$ python3 -q
>>> import numpy as np
>>> from numpy import linalg as LA
>>> np.set_printoptions(suppress=True, linewidth=160)
>>> O, _ = LA.qr(np.array([[0.0, 0.4], [-0.3, -0.6]]))
>>> data = O[:, :2]
>>> print(data)
[[0. 1.]
 [1. 0.]]
>>> print(np.round(LA.pinv(data), 2))
[[0. 1.]
 [1. 0.]]
>>> print(data[:, 1] @ data[:, 0])
0.0
>>> print(data.T @ data)
[[1. 0.]
 [0. 1.]]
>>> print(np.round(LA.norm(data, axis=0), 2))
[1. 1.]
>>> print(np.round(LA.matrix_power(data, 100), 2))
[[1. 0.]
 [0. 1.]]
>>> print(np.round(np.sort(np.abs(LA.eigvals(data)))[::-1], 2))
[1. 1.]
>>> pr = np.eye(2)[1]
>>> for _ in range(6):
...     pr = pr @ data
...     print(pr.round(2))
... 
[1. 0.]
[0. 1.]
[1. 0.]
[0. 1.]
[1. 0.]
[0. 1.]
>>> proj = np.triu(np.array([[2, 0], [1, 0]]), 1) + np.eye(2)
>>> out = proj @ data @ LA.inv(proj)
>>> print(proj @ data - data @ proj)
[[0. 0.]
 [0. 0.]]
>>> print(np.round(LA.det(out), 2))
-1.0
>>> print(np.poly(out))
[ 1.  0. -1.]
>>> ev, evecs = LA.eigh(data)
>>> print(np.unique(ev.round(6) + 0, return_counts=True)[1])
[1 1]
>>> print(np.round(evecs @ np.diag(ev) @ evecs.T, 2) + 0)
[[0. 1.]
 [1. 0.]]
>>> print(np.round(evecs.T @ data @ evecs, 2) + 0)
[[-1.  0.]
 [ 0.  1.]]
>>> print(np.abs(evecs[:, -1]).round(6).argmax())
0
>>> print(np.round(LA.eigvalsh(data + 5 * np.eye(2)), 2))
[4. 6.]
>>> print(np.round(LA.svd(data, compute_uv=False), 2))
[1. 1.]
>>> print(ev)
[-1.  1.]
>>> print(ev.sum(), np.trace(data))
0.0 0.0
>>> x0 = np.array([-2, 1])
>>> print(np.round(LA.inv(data), 2))
[[0. 1.]
 [1. 0.]]
>>> print([p for p in range(1, 25) if np.allclose(LA.matrix_power(data, p), np.eye(2))])
[2, 4, 6, 8, 10, 12, 14, 16, 18, 20, 22, 24]
>>> print(2 - LA.matrix_rank(data - np.eye(2), tol=1e-8))
1
>>> print(data.T @ (data @ x0))
[-2.  1.]
>>> out = np.array([[1, 1], [1, -1]])
>>> rng = np.random.default_rng(410)
>>> feats = np.kron(out, np.kron(out, out))[rng.permutation(8)][:3]
>>> print(feats)
[[ 1  1 -1 -1  1  1 -1 -1]
 [ 1  1  1  1 -1 -1 -1 -1]
 [ 1 -1  1 -1 -1  1 -1  1]]
>>> w1 = np.array([[2, 3, 0, 2],
...     [0, 1, 0, 0],
...     [0, 1, 1, 3],
...     [2, 2, 2, 1],
...     [3, 0, 3, 2],
...     [3, 0, 1, 0],
...     [1, 2, 0, 1],
...     [3, 0, 0, 3]])
>>> coef = np.array([2, 0, 2, 2])
>>> hid = np.maximum(feats @ w1 + coef, 0)
>>> print((hid > 0).astype(int))
[[1 0 1 0]
 [0 1 1 1]
 [1 0 0 1]]
>>> print(np.round((hid > 0).mean(axis=0), 2))
[0.67 0.33 0.67 0.67]
>>> C = np.array([[5, -4], [-5, -3], [5, -1], [-3, 4]])
>>> print(hid @ C)
[[ 35 -19]
 [-26  -8]
 [  2   8]]
>>> print((hid @ C).round(6).argmax(axis=1))
[0 1 1]
>>> gram = feats.T @ feats
>>> print((feats @ feats.T).shape)
(3, 3)
>>> print(np.round(LA.svd(feats, compute_uv=False) ** 2, 2))
[8. 8. 8.]
>>> print(np.round(LA.eigvalsh(gram)[::-1], 2) + 0)
[8. 8. 8. 0. 0. 0. 0. 0.]
>>> out = feats / np.sqrt((feats ** 2).mean(axis=1, keepdims=True))
>>> print(feats - feats.mean(axis=1, keepdims=True))
[[ 1.  1. -1. -1.  1.  1. -1. -1.]
 [ 1.  1.  1.  1. -1. -1. -1. -1.]
 [ 1. -1.  1. -1. -1.  1. -1.  1.]]
>>> print(LA.matrix_rank(feats - feats.mean(axis=1, keepdims=True)))
3
>>> x0 = np.array([1, 2, 3, 0, 2, 2, 3, 2])
>>> h1 = np.maximum(feats @ x0, 0)
>>> print(feats * (h1 > 1e-9)[:, None])
[[ 0  0  0  0  0  0  0  0]
 [ 0  0  0  0  0  0  0  0]
 [ 1 -1  1 -1 -1  1 -1  1]]
>>> J = np.load("dump.npy")
>>> print(J.round(2))
[[-0.94 -0.34]
 [-0.34  0.94]]
>>> # columns are unit length and at right angles
>>> x0 = np.array([-5, -2])
>>> print([p for p in range(1, 25) if np.allclose(LA.matrix_power(J, p), np.eye(2))])
[2, 4, 6, 8, 10, 12, 14, 16, 18, 20, 22, 24]
>>> print(np.round(J.T @ (J @ x0), 2))
[-5. -2.]
>>> print(np.round(np.sort(np.abs(np.degrees(np.angle(LA.eigvals(J))))), 2))
[  0. 180.]
>>> print(round(LA.norm(x0), 2), round(LA.norm(J @ x0), 2))
5.39 5.39
>>> print(np.allclose(J @ J.T, J.T @ J))
True
>>> print(round(LA.det(J), 2))
-1.0
>>> print(np.round(np.trace(J), 2))
0.0
>>> print(np.round((J + J.T) / 2, 2))
[[-0.94 -0.34]
 [-0.34  0.94]]
>>> print(np.round(J @ J, 2) + 0)
[[1. 0.]
 [0. 1.]]
>>> print(np.allclose(J, J.T))
True
>>> ev, evecs = LA.eigh(J)
>>> print(np.round(evecs @ np.diag(ev) @ evecs.T, 2))
[[-0.94 -0.34]
 [-0.34  0.94]]
>>> print(np.abs(evecs[:, -1]).round(6).argmax())
1
>>> print(np.round(LA.eigvalsh(J @ J), 2))
[1. 1.]
>>> print(ev.round(2))
[-1.  1.]
>>> print(round(float(ev.sum()), 2), round(np.trace(J), 2))
0.0 0.0
>>> proj = np.triu(np.array([[2, 3], [1, 2]]), 1) + np.eye(2)
>>> out = proj @ J @ LA.inv(proj)
>>> print(np.round(proj @ J - J @ proj, 2))
[[-1.01  5.65]
 [ 0.    1.01]]
>>> print(round(np.trace(out), 2), round(np.trace(J), 2))
0.0 0.0
>>> print(out.round(2))
[[-1.95  8.34]
 [-0.34  1.95]]
>>> print(LA.matrix_rank(out))
2
>>> labels = rng.permutation(2)
>>> print(labels)
[1 0]
>>> out = J[labels][:, labels]
>>> print(np.round(np.sort(np.abs(LA.eigvals(out))), 2))
[1. 1.]
>>> print(np.round(np.diag(out), 2))
[ 0.94 -0.94]
>>> print(round(float(LA.det(out)), 2), round(float(LA.det(J[labels])), 2))
-1.0 1.0
>>> print(out.round(2))
[[ 0.94 -0.34]
 [-0.34 -0.94]]
>>> F = np.array([[0, 3, 3, -3], [3, 0, 3, 3], [3, 3, 0, 3], [-3, 3, 3, 0]])
>>> out = LA.inv(F)
>>> print(np.round(LA.cond(F), 2))
2.24
>>> print(np.round(LA.det(F) * out, 2))
[[ 54.  27.  27. -81.]
 [ 27. -54.  81.  27.]
 [ 27.  81. -54.  27.]
 [-81.  27.  27.  54.]]
>>> print(np.round(LA.inv(out), 2) + 0)
[[ 0.  3.  3. -3.]
 [ 3.  0.  3.  3.]
 [ 3.  3.  0.  3.]
 [-3.  3.  3.  0.]]
>>> print(round(float(LA.det(F) * LA.det(out)), 2))
1.0
>>> print(np.round(F @ out, 2) + 0)
[[1. 0. 0. 0.]
 [0. 1. 0. 0.]
 [0. 0. 1. 0.]
 [0. 0. 0. 1.]]
>>> print(round(float(LA.slogdet(F)[0]), 2))
1.0
>>> labels = rng.permutation(4)
>>> out = F[:, labels] * rng.choice([-1, 1], 4)
>>> print(out)
[[ 3 -3 -3  0]
 [ 0  3 -3  3]
 [ 3  3  0  3]
 [ 3  0 -3 -3]]
>>> U, _, VT = LA.svd(F.T @ out)
>>> print(labels)
[1 3 2 0]
>>> X = 2 * np.eye(4) + np.eye(4, k=1)
>>> print(X)
[[2. 1. 0. 0.]
 [0. 2. 1. 0.]
 [0. 0. 2. 1.]
 [0. 0. 0. 2.]]
>>> ev, evecs = LA.eig(X)
>>> print(X @ evecs[:, 0] - ev[0] * evecs[:, 0])
[0. 0. 0. 0.]
>>> print(np.prod(ev))
16.0
>>> print(ev)
[2. 2. 2. 2.]
>>> print(np.round(np.sort(LA.eigvals(LA.inv(X))), 2))
[0.5 0.5 0.5 0.5]
>>> out = np.array([[2, -1], [-2, -2]])
>>> A = np.tile(out, (2, 2))
>>> print(A)
[[ 2 -1  2 -1]
 [-2 -2 -2 -2]
 [ 2 -1  2 -1]
 [-2 -2 -2 -2]]
>>> def softmax(z):
...     e = np.exp(z - z.max(axis=-1, keepdims=True))
...     return e / e.sum(axis=-1, keepdims=True)
... 
>>> print(softmax(A[3]))
[0.25 0.25 0.25 0.25]
>>> print(softmax(A[3] + 5))
[0.25 0.25 0.25 0.25]
>>> S = A @ A.T / np.sqrt(4)
>>> print(np.round(softmax(S + np.triu(np.full(S.shape, -np.inf), 1)), 2) + 0)
[[1.  0.  0.  0. ]
 [0.  1.  0.  0. ]
 [0.5 0.  0.5 0. ]
 [0.  0.5 0.  0.5]]
>>> print(np.round(softmax(S)[3] @ A, 2))
[-2. -2. -2. -2.]
>>> print(np.round(LA.eigvals(A), 2) + 0)
[ 4.9 -4.9  0.   0. ]
>>> print(np.round(np.poly(A), 2) + 0)
[  1.   0. -24.   0.   0.]
>>> print(np.kron(np.eye(2, dtype=int), A))
[[ 2 -1  2 -1  0  0  0  0]
 [-2 -2 -2 -2  0  0  0  0]
 [ 2 -1  2 -1  0  0  0  0]
 [-2 -2 -2 -2  0  0  0  0]
 [ 0  0  0  0  2 -1  2 -1]
 [ 0  0  0  0 -2 -2 -2 -2]
 [ 0  0  0  0  2 -1  2 -1]
 [ 0  0  0  0 -2 -2 -2 -2]]
>>> print(round(float(LA.det(A[::-1])), 2))
0.0
>>> print(np.einsum("ii->", A))
0
>>> out = np.array([[3, -3, 1], [3, 3, -1]])
>>> C = np.kron(out, A)
>>> print(round(LA.norm(C, 2), 2), round(LA.norm(out, 2) * LA.norm(A, 2), 2))
26.83 26.83
>>> print(LA.matrix_rank(C))
4
>>> print(C.shape)
(8, 12)
>>> M = np.load("mat.npy")
>>> print(M)
[[22 28  6]
 [22 28  6]
 [28 36  8]
 [52 68 16]
 [34 44 10]
 [ 0  0  0]
 [28 36  8]
 [ 0  0  0]
 [10 12  2]
 [ 0  0  0]
 [ 0  0  0]
 [ 0  0  0]
 [ 0  0  0]
 [ 0  0  0]
 [46 60 14]]
>>> # rows 0 and 1 are equal
>>> print(LA.norm(M, axis=1).argmax())
3
>>> print(round(LA.norm(M, 1), 2), round(float(LA.norm(M, np.inf)), 2))
312.0 136.0
>>> print(round(LA.norm(M, "nuc"), 2))
155.89
>>> print(round(float(LA.norm(M, 2)), 2))
154.37
>>> mat = np.load("m.npy")
>>> print(mat)
[[  2.54  -3.42  -0.1    1.61]
 [  4.47  -8.6    3.8   -6.22]
 [  0.75  -5.25   0.43  -0.25]
 [  3.5  -10.34   4.25  -3.01]
 [  3.46  -3.95   0.56   2.84]
 [  1.8   -4.65  -0.66   1.3 ]
 [  2.55  -7.64   2.74  -3.64]
 [  3.18  -7.09   3.67  -4.89]
 [  3.18  -3.9    0.92   3.05]
 [  3.82  -7.13   4.44  -2.57]
 [  4.04  -9.66   3.43  -4.69]
 [  2.29  -4.09   0.97   2.69]
 [  3.08  -6.21   0.01   3.39]
 [ -0.16  -2.73   2.04   2.54]
 [  2.07  -8.23   3.37  -4.16]
 [  1.32  -3.91   0.04   2.94]
 [  1.2   -4.06  -0.62   2.36]
 [  4.6   -7.86   5.92  -4.19]
 [  1.65  -8.46   4.05  -4.6 ]
 [  1.93  -2.22  -1.3    1.7 ]
 [  4.46  -7.22   3.5   -5.69]
 [  1.43  -5.03   1.12   1.49]
 [  1.43  -9.96   3.72  -2.84]
 [  3.8   -7.47   5.33  -3.67]
 [  3.74  -6.88   3.82  -3.7 ]
 [  3.58  -7.65   3.43  -3.44]]
>>> gram = np.cov(mat, rowvar=False)
>>> print(round(np.corrcoef(mat[:, 1], mat[:, 0])[0, 1], 2))
-0.49
>>> print(np.round(mat.std(axis=0), 2))
[1.24 2.28 2.01 3.26]
>>> print(np.round(np.median(mat, axis=0), 2))
[ 2.82 -6.98  3.06 -2.7 ]
